$ python3 -q
>>> import numpy as np
>>> import numpy.linalg as la
>>> np.set_printoptions(precision=2, suppress=True, linewidth=160)
>>> rnd = lambda a: np.round(a, 2) + 0
>>> f = np.array([0, 3, 2])
>>> W0 = f[np.abs(np.subtract.outer(np.arange(3), np.arange(3)))]
>>> print(W0)
[[0 3 2]
 [3 0 3]
 [2 3 0]]
>>> # symmetric
>>> B = la.inv(W0)
>>> print(rnd(la.inv(B)))
[[0. 3. 2.]
 [3. 0. 3.]
 [2. 3. 0.]]
>>> print((np.abs(B) > 1e-9).astype(int))
[[1 1 1]
 [1 1 1]
 [1 1 1]]
>>> print(rnd(B))
[[-0.25  0.17  0.25]
 [ 0.17 -0.11  0.17]
 [ 0.25  0.17 -0.25]]
>>> print(np.allclose(B, W0.T))
False
>>> X = np.array([[-0.64, -3.24, -2.52], [-0.19, -2.88, 0.62], [-1.53, 2.11, -0.31]])
>>> print(X)
[[-0.64 -3.24 -2.52]
 [-0.19 -2.88  0.62]
 [-1.53  2.11 -0.31]]
>>> B = np.array([[0, 0], [2, 1], [0, 0]])
>>> print(la.matrix_rank(np.vstack([X, B.T])))
3
>>> print(rnd(np.einsum("ij->j", X)))
[-2.36 -4.01 -2.21]
>>> ev, evecs = la.eig(X)
>>> print(rnd(X @ evecs[:, 0] - ev[0] * evecs[:, 0]))
[0. 0. 0.]
>>> print(rnd(ev))
[ 1.92 -2.57 -3.17]
>>> print(rnd(np.sort(la.eigvals(X @ X))))
[ 3.67  6.63 10.06]
>>> print(rnd(np.sort(la.eigvals(X.T))))
[-3.17 -2.57  1.92]
>>> B = la.inv(X)
>>> print(rnd(la.det(X) * B))
[[-0.42 -6.32 -9.27]
 [-1.01 -3.66  0.88]
 [-4.81  6.31  1.23]]
>>> print(rnd(la.det(X) * la.det(B)))
1.0
>>> print(rnd(la.inv(B)))
[[-0.64 -3.24 -2.52]
 [-0.19 -2.88  0.62]
 [-1.53  2.11 -0.31]]
>>> print(rnd(la.cond(X)))
4.0
>>> print(np.allclose(B, X.T))
False
>>> print(rnd(la.slogdet(X)[0]))
1.0
>>> print(rnd(B))
[[-0.03 -0.4  -0.59]
 [-0.06 -0.23  0.06]
 [-0.31  0.4   0.08]]
>>> print((np.abs(B) > 1e-9).astype(int))
[[1 1 1]
 [1 1 1]
 [1 1 1]]
>>> vec = np.array([3, 1, 1])
>>> h1 = np.maximum(X @ vec, 0)
>>> print(h1)
[0. 0. 0.]
>>> print(np.flatnonzero(h1 > 1e-9))
[]
>>> vec = np.array([3, 3, 0])
>>> y = X @ vec
>>> print(rnd(y))
[-11.64  -9.21   1.74]
>>> print(rnd(la.solve(X, y + X[:, 0])))
[4. 3. 0.]
>>> print(rnd(la.solve(X, y)))
[3. 3. 0.]
>>> data = np.load("sample2.npy")
>>> print(data)
[[ 4  4  4]
 [ 4  8  8]
 [ 4  8 12]]
>>> # equal to its transpose
>>> ev, evecs = la.eigh(data)
>>> vec = np.array([3, 1, 5])
>>> print(rnd(evecs * np.maximum(ev, 0) @ evecs.T))
[[ 4.  4.  4.]
 [ 4.  8.  8.]
 [ 4.  8. 12.]]
>>> print(rnd(vec @ data @ vec / (vec @ vec)), rnd(ev[0]), rnd(ev[-1]))
16.23 1.23 20.2
>>> print(rnd(evecs * np.sqrt(ev) @ evecs.T))
[[1.74 0.78 0.6 ]
 [0.78 2.35 1.38]
 [0.6  1.38 3.12]]
>>> E = np.load("out4.npy")
>>> print(E)
[[2 3]
 [4 5]]
>>> vec = np.array([-1, 2, -3])
>>> print(rnd(X @ (2 * vec)))
[  3.44 -14.86  13.36]
>>> print(rnd(X @ np.ones(3)))
[-6.4  -2.45  0.27]
>>> print(rnd(X @ vec))
[ 1.72 -7.43  6.68]
>>> print(rnd(np.einsum("ij,j->i", X, vec)))
[ 1.72 -7.43  6.68]
>>> B = la.inv(E)
>>> print((np.abs(B) > 1e-9).astype(int))
[[1 1]
 [1 1]]
>>> print(B)
[[-2.5  1.5]
 [ 2.  -1. ]]
>>> print(E @ B)
[[1. 0.]
 [0. 1.]]
>>> print(rnd(la.det(E) * B))
[[ 5. -3.]
 [-4.  2.]]
>>> print(rnd(la.det(E) * la.det(B)))
1.0
>>> O, r_ = la.qr(B)
>>> print(rnd(np.trace(O @ O.T)))
2.0
>>> print(rnd(O @ r_))
[[-2.5  1.5]
 [ 2.  -1. ]]
>>> print(rnd(r_))
[[ 3.2  -1.8 ]
 [ 0.    0.16]]
>>> print(rnd(O.T @ O))
[[1. 0.]
 [0. 1.]]
>>> print(O.shape, r_.shape)
(2, 2) (2, 2)
>>> print(rnd(np.abs(np.diag(r_))))
[3.2  0.16]
>>> print(np.allclose(r_.T @ r_, B.T @ B))
True
>>> print(rnd(O))
[[-0.78  0.62]
 [ 0.62  0.78]]
>>> print(rnd(abs(r_[0, 0])), rnd(la.norm(B[:, 0])))
3.2 3.2
>>> rng = np.random.default_rng(803)
>>> F = np.eye(4, dtype=int)[rng.permutation(4)] * np.array([1, 2, 1, 1])
>>> print(F)
[[0 2 0 0]
 [0 0 0 1]
 [0 0 1 0]
 [1 0 0 0]]
>>> # splits into 2 blocks
>>> print(F @ F.T)
[[4 0 0 0]
 [0 1 0 0]
 [0 0 1 0]
 [0 0 0 1]]
>>> print(F[:, 3] @ F[:, 2])
0
>>> print(rnd(la.svd(F, compute_uv=False)))
[2. 1. 1. 1.]
>>> vec = np.array([1, -3, 2, -1])
>>> print((F * vec).sum(axis=1))
[-6 -1  2  1]
>>> print(la.norm(F @ vec) <= la.norm(F, 2) * la.norm(vec) + 1e-9)
True
>>> print(F @ np.eye(4)[1])
[2. 0. 0. 0.]
>>> print((F @ vec).argmax())
2
>>> print(F @ np.ones(4))
[2. 1. 1. 1.]
>>> print(np.unravel_index(np.abs(F).argmax(), F.shape))
(np.int64(0), np.int64(1))
>>> print(F.sum(axis=0))
[1 2 1 1]
>>> print(np.count_nonzero(F))
4
>>> print(np.diff(F, axis=0))
[[ 0 -2  0  1]
 [ 0  0  1 -1]
 [ 1  0 -1  0]]
>>> print(F.shape)
(4, 4)
>>> W2 = np.array([[-1, 0, -1]])
>>> K = rng.normal(size=(13, 1)) @ W2 + np.array([0, -3, -3])
>>> print(rnd(K))
[[ 0.25 -3.   -2.75]
 [ 0.72 -3.   -2.28]
 [-0.25 -3.   -3.25]
 [ 0.64 -3.   -2.36]
 [ 0.23 -3.   -2.77]
 [ 0.21 -3.   -2.79]
 [-1.13 -3.   -4.13]
 [ 1.18 -3.   -1.82]
 [ 1.12 -3.   -1.88]
 [ 0.17 -3.   -2.83]
 [ 1.12 -3.   -1.88]
 [-0.34 -3.   -3.34]
 [-0.49 -3.   -3.49]]
>>> # rank 2
>>> U, sigma, Vt = la.svd(K)
>>> evecs = Vt[:(sigma > 1e-8).sum()]
>>> vec = K[3] + -3 * K[1] + rng.integers(2) * np.eye(3)[0]
>>> print(rnd(vec))
[-0.52  6.    4.48]
>>> print(rnd(np.diag(evecs.T @ evecs)))
[0.67 0.67 0.67]
>>> print(np.allclose(evecs.T @ evecs @ vec, vec))
False
>>> print(rnd(la.norm(vec - evecs.T @ evecs @ vec)))
0.58
>>> U, sigma, Vt = la.svd(K)
>>> print(rnd(sigma))
[14.75  3.06  0.  ]
>>> print(np.argmax(sigma[:-1] / (sigma[1:] + 1e-6)) + 1)
2
>>> B = U[:, :2] @ np.diag(sigma[:2]) @ Vt[:2]
>>> print(rnd(np.abs(K - B).max()))
0.0
>>> print(rnd(la.norm(K - B, 2)), rnd(sigma[2]))
0.0 0.0
>>> print(la.matrix_rank(K, rtol=0.05))
2
>>> print(la.matrix_rank(B))
2
>>> ev, evecs = la.eig(W0)
>>> print(rnd(np.sort(la.eigvals(la.inv(W0)))))
[-0.5  -0.3   0.19]
>>> print(rnd(np.sort(la.eigvals(W0 @ W0))))
[ 4.   11.28 28.72]
>>> print(rnd(np.prod(ev)))
36.0
>>> vec = np.array([2, 1, 2])
>>> h1 = np.maximum(K @ vec, 0)
>>> print(K.T @ h1)
[0. 0. 0.]
>>> print(rnd(np.trace(la.pinv(K) @ K)))
2.0
>>> J = np.loadtxt("test10.csv", delimiter=",")
>>> print(rnd(J))
[[ 0.16  0.31 -0.18]
 [ 0.31  0.63 -0.37]
 [-0.18 -0.37  0.21]]
>>> print(rnd(np.einsum("ii->", J)))
1.0
>>> print(rnd(np.einsum("ij,ji->", J, J)))
1.0
>>> feats = np.load("m.npy")
>>> print(feats)
[[ 0.27  0.39  0.18]
 [ 9.75  9.97  9.4 ]
 [-4.27 -4.73 -3.93]]
>>> U, sigma, Vt = la.svd(feats, full_matrices=False)
>>> print((sigma > 1e-8).sum())
3
>>> print(np.allclose(U * sigma @ Vt, feats))
True
>>> print(rnd(U.T @ feats @ Vt.T))
[[18.41  0.    0.  ]
 [ 0.    0.38  0.  ]
 [ 0.    0.    0.01]]
>>> print(U.shape, sigma.shape, Vt.shape)
(3, 3) (3,) (3, 3)
>>> print(np.abs(U[:, 0]).round(6).argmax())
1
>>> print(rnd(la.eigvals(feats)))
[5.62 0.02 0.67]
>>> print(rnd(np.poly(feats)))
[ 1.   -6.31  3.88 -0.08]
>>> print(rnd(la.det(feats.T)))
0.08
>>> print(rnd(np.einsum("ij,ji->", feats, feats)))
32.06
>>> print(rnd(la.norm(feats[1] - feats[0])))
16.33
>>> print(rnd(la.norm(feats, 2)))
18.41
>>> print(rnd(feats[1] @ feats[0]))
8.21
>>> lab = rng.permutation(3)
>>> print(lab)
[2 0 1]
>>> B = feats[lab][:, lab]
>>> print(np.allclose(B, feats))
False
>>> print(rnd(la.det(B)), rnd(la.det(feats[lab])))
0.08 0.08
>>> print(B)
[[-3.93 -4.27 -4.73]
 [ 0.18  0.27  0.39]
 [ 9.4   9.75  9.97]]
